% python3 -q
>>> import numpy as np
>>> from numpy import linalg as LA
>>> np.set_printoptions(precision=3, suppress=True, linewidth=160, legacy="1.25")
>>> Z = np.array([[-1, -2, -3], [3, 1, 0]])
>>> feats = np.repeat(Z, 27 // 2, axis=0)
>>> rng = np.random.default_rng(4220)
>>> feats = feats + 0.3 * rng.normal(size=feats.shape)
>>> print(feats)
[[-0.924 -2.089 -2.297]
 [-0.691 -1.724 -3.106]
 [-0.426 -1.951 -2.377]
 [-0.678 -1.655 -2.98 ]
 [-0.913 -2.007 -2.909]
 [-1.594 -1.603 -3.513]
 [-1.024 -1.652 -2.93 ]
 [-1.049 -1.37  -2.985]
 [-1.037 -2.171 -3.244]
 [-1.23  -1.752 -3.025]
 [-0.645 -2.124 -3.279]
 [-1.293 -1.959 -3.022]
 [-0.94  -1.766 -3.112]
 [ 3.322  0.612  0.066]
 [ 3.344  0.907  0.567]
 [ 2.936  1.106 -0.606]
 [ 2.925  1.189 -0.154]
 [ 3.043  1.215  0.295]
 [ 2.792  0.838  0.067]
 [ 3.227  0.486 -0.417]
 [ 2.959  0.975  0.207]
 [ 3.319  1.136  0.78 ]
 [ 3.06   0.884 -0.24 ]
 [ 2.944  1.521  0.551]
 [ 3.276  0.505 -0.517]
 [ 3.203  1.26  -0.217]]
>>> hat = feats @ LA.solve(feats.T @ feats, feats.T)
>>> print(hat @ feats[:, 1])
[-2.089 -1.724 -1.951 -1.655 -2.007 -1.603 -1.652 -1.37  -2.171 -1.752 -2.124 -1.959 -1.766  0.612  0.907  1.106  1.189  1.215  0.838  0.486  0.975  1.136
  0.884  1.521  0.505  1.26 ]
>>> print(np.allclose(hat @ hat, hat))
True
>>> Q, V = LA.qr(feats[:, :2])[0], LA.qr(feats[:, 2:])[0]
>>> sigma = LA.svd(Q.T @ V, compute_uv=False)
>>> print((sigma > 0.9).sum())
1
>>> print(np.degrees(np.arccos(sigma.clip(0, 1))))
[17.249]
>>> print(sigma)
[0.955]
>>> cen = (feats - feats.mean(axis=0)) / feats.std(axis=0)
>>> print(cen.std(axis=0))
[1. 1. 1.]
>>> beta = LA.lstsq(np.delete(cen, 0, axis=1), cen[:, 0])[0]
>>> print(beta)
[0.438 0.551]
>>> G = np.cov(feats, rowvar=False)
>>> print(np.argsort(-feats.std(axis=0).round(6), kind="stable"))
[0 2 1]
>>> print(np.median(feats, axis=0))
[ 1.183 -0.442 -1.452]
>>> print(np.argwhere(np.triu(np.abs(np.corrcoef(feats.T)) > 0.8, 1)))
[[0 1]
 [0 2]
 [1 2]]
>>> print(feats.std(axis=0))
[2.045 1.427 1.552]
>>> print(G.shape)
(3, 3)
>>> Z = feats[[10, 9]].astype(float)
>>> for _ in range(3):
...     lab = LA.norm(feats[:, None] - Z, axis=-1).argmin(axis=1)
...     Z = np.array([feats[lab == j].mean(axis=0) for j in range(2)])
... 
>>> print(lab)
[1 1 1 1 1 1 1 1 1 1 1 1 1 0 0 0 0 0 0 0 0 0 0 0 0 0]
>>> print(np.bincount(lab))
[13 13]
>>> print(Z)
[[ 3.104  0.972  0.03 ]
 [-0.957 -1.832 -2.983]]
>>> E = rng.normal(size=(26, 5))
>>> E = 20 * E / LA.norm(E, axis=1, keepdims=True)
>>> print(E)
[[ 14.424  -5.345  -6.747   6.865   8.409]
 [ 11.836  13.174   7.442   5.044   2.349]
 [ -5.181   2.53    7.306 -17.655   1.294]
 [ 12.069  15.051  -0.246  -4.4    -2.897]
 [  4.719  -2.908   9.232 -14.225  -9.038]
 [ -1.791   1.399 -15.073   9.709  -8.565]
 [  1.332  -8.973   9.981   1.44  -14.698]
 [-10.843  -1.919   9.809 -12.811  -4.292]
 [ 11.616   1.285   3.982  12.843  -9.089]
 [ -8.405   8.955  10.344   6.02   10.293]
 [  9.076 -14.278  -3.824  -9.952  -0.298]
 [  6.012  -6.097  15.111   6.823  -7.196]
 [ -2.19    2.141 -11.799   2.115 -15.714]
 [ -9.037  15.082   0.916  -2.765   9.077]
 [  4.014  -4.326  13.127  13.874   0.621]
 [-10.01    0.483  15.251   5.725   5.849]
 [ -4.285  -3.748 -12.403  13.62   -5.316]
 [ -0.901  19.865   1.547  -1.48    0.006]
 [-11.864   9.788  -6.68    9.373  -5.566]
 [  5.627   3.212  -8.119  17.086   0.421]
 [ -5.741   1.75   13.556   4.196  12.751]
 [  2.788   9.14  -11.715 -12.08    5.054]
 [ -5.184 -15.61   -7.938  -5.431  -6.078]
 [ 10.912   2.108  -6.953 -11.442   9.859]
 [ -8.093 -13.17   -2.208   8.095  -9.52 ]
 [  5.46    4.47   18.358   3.58    0.61 ]]
>>> lab = E[:, 3] > np.median(E[:, 3])
>>> r0 = E[lab].mean(axis=0) - E[~lab].mean(axis=0)
>>> print(((E - E.mean(axis=0)) @ r0 > 0).astype(int))
[1 1 0 0 0 1 1 0 1 1 0 1 0 0 1 1 1 0 1 1 1 0 0 0 1 1]
>>> print(r0)
[-0.745 -1.488  0.993 15.721  1.735]
>>> F = np.load("data.npy")
>>> print(F)
[[ 0 -3 -1  0  3  1]
 [ 3  0  0  3 -1 -1]
 [ 1  0  0 -1  3  2]
 [ 0 -3  1  0  2  2]
 [-3  1 -3 -2  0 -3]
 [-1  1 -2 -2  3  0]]
>>> x = np.array([-4, -1, -1, -2, -5, -2])
>>> print(np.round(LA.eigvals(F).real, 3) + 0)
[0. 0. 0. 0. 0. 0.]
>>> print(x @ F @ x)
0
>>> print(np.round(LA.det(F), 3))
25.0
>>> Q = LA.solve(np.eye(6) - F, np.eye(6) + F)
>>> print(np.round(Q @ Q.T, 3) + 0)
[[1. 0. 0. 0. 0. 0.]
 [0. 1. 0. 0. 0. 0.]
 [0. 0. 1. 0. 0. 0.]
 [0. 0. 0. 1. 0. 0.]
 [0. 0. 0. 0. 1. 0.]
 [0. 0. 0. 0. 0. 1.]]
>>> print(LA.cond(F) > 100)
False
>>> print(round(LA.norm(F, 2) / LA.norm(F), 3))
0.644
>>> print([round(float(x), 3) for x in LA.svd(F, compute_uv=False)[:3]])
[7.168, 7.168, 3.251]
>>> print(np.abs(LA.svd(F)[2][-1]))
[0.012 0.012 0.655 0.069 0.402 0.636]
>>> print(np.argsort(-LA.norm(F, axis=0).round(6), kind="stable")[:3])
[4 0 1]
>>> Y = F / np.sqrt((F ** 2).mean(axis=1, keepdims=True))
>>> print(LA.matrix_rank(F - F.mean(axis=1, keepdims=True)))
5
>>> print(LA.matrix_rank(Y) == LA.matrix_rank(F))
True
>>> Uu, sigma, Vh = LA.svd(F)
>>> print(sigma)
[7.168 7.168 3.251 3.251 0.215 0.215]
>>> Y = Uu[:, :4] @ np.diag(sigma[:4]) @ Vh[:4]
>>> print(round(LA.norm(F - Y, 2), 3), round(sigma[4], 3))
0.215 0.215
>>> print(round(float(LA.norm(F - Y) / LA.norm(F)), 3))
0.027
>>> print(LA.matrix_rank(F, rtol=0.05))
4
>>> x = np.array([3, -4, 0])
>>> print(LA.norm(feats @ x) <= LA.norm(feats, 2) * LA.norm(x) + 1e-9)
True
>>> print((feats @ x).argmax())
24
>>> Y = np.array([[-1, 0, 2, -1, 2],
...     [2, -1, -1, 2, -1],
...     [-2, 1, 1, 1, 0],
...     [1, -1, -1, -1, -1],
...     [1, -2, -2, -1, 2]])
>>> X = np.triu(Y, 1)
>>> print(X)
[[ 0  0  2 -1  2]
 [ 0  0 -1  2 -1]
 [ 0  0  0  1  0]
 [ 0  0  0  0 -1]
 [ 0  0  0  0  0]]
>>> print(np.einsum("ij,ji->", X, X))
0
>>> print(round(LA.det(2 * X), 3), round(LA.det(X), 3))
0.0 0.0
>>> print(np.poly(X))
[1. 0. 0. 0. 0. 0.]
>>> print(LA.eigvals(X))
[0. 0. 0. 0. 0.]
>>> print(round(LA.det(X.T), 3))
0.0
>>> print(np.einsum("ii->", X))
0
